% ipython --no-banner

In [1]: import numpy as np

In [2]: from numpy import linalg as LA

In [3]: np.set_printoptions(precision=1, suppress=True, linewidth=120)

In [4]: def rnd(a):
   ...:     return np.round(a, 1) + 0
   ...: 

In [5]: K = np.loadtxt("test4.csv", delimiter=",")

In [6]: print(K)
[[-18.  27.  48. -72.]
 [-27.   3.  72.  -8.]
 [-24.  36.  36. -54.]
 [-36.   4.  54.  -6.]]

In [7]: print((K - K.T) / 2)
[[  0.  27.  36. -18.]
 [-27.   0.  18.  -6.]
 [-36. -18.   0. -54.]
 [ 18.   6.  54.   0.]]

In [8]: print(np.allclose(K, K.T))
False

In [9]: print(rnd(np.abs(LA.eigvals(K)).max()))
32.4

In [10]: assert K == K.T
---------------------------------------------------------------------------
ValueError                                Traceback (most recent call last)
Cell In[10], line 1
----> 1 assert K == K.T

ValueError: The truth value of an array with more than one element is ambiguous. Use a.any() or a.all()

In [11]: print(np.allclose(K @ K.T, K.T @ K))
False

In [12]: print(K @ K)
[[ 1035.  1035. -1080. -1080.]
 [-1035.  1840.  1080. -1920.]
 [  540.   540.  -180.  -180.]
 [ -540.   960.   180.  -320.]]

In [13]: vec = np.array([2, 0, 3, 2])

In [14]: rhs = K @ vec

In [15]: b, lr = np.zeros(4), 1 / LA.norm(K, 2) ** 2

In [16]: for i in range(6):
    ...:     b -= lr * K.T @ (K @ b - rhs)
    ...:     if i % 1 == 0: print(i, round(LA.norm(K @ b - rhs), 1))
    ...: 
0 135.3
1 109.5
2 89.4
3 74.0
4 62.3
5 53.6

In [17]: print(rnd(b))
[-0.5 -0.6  1.4  1.1]
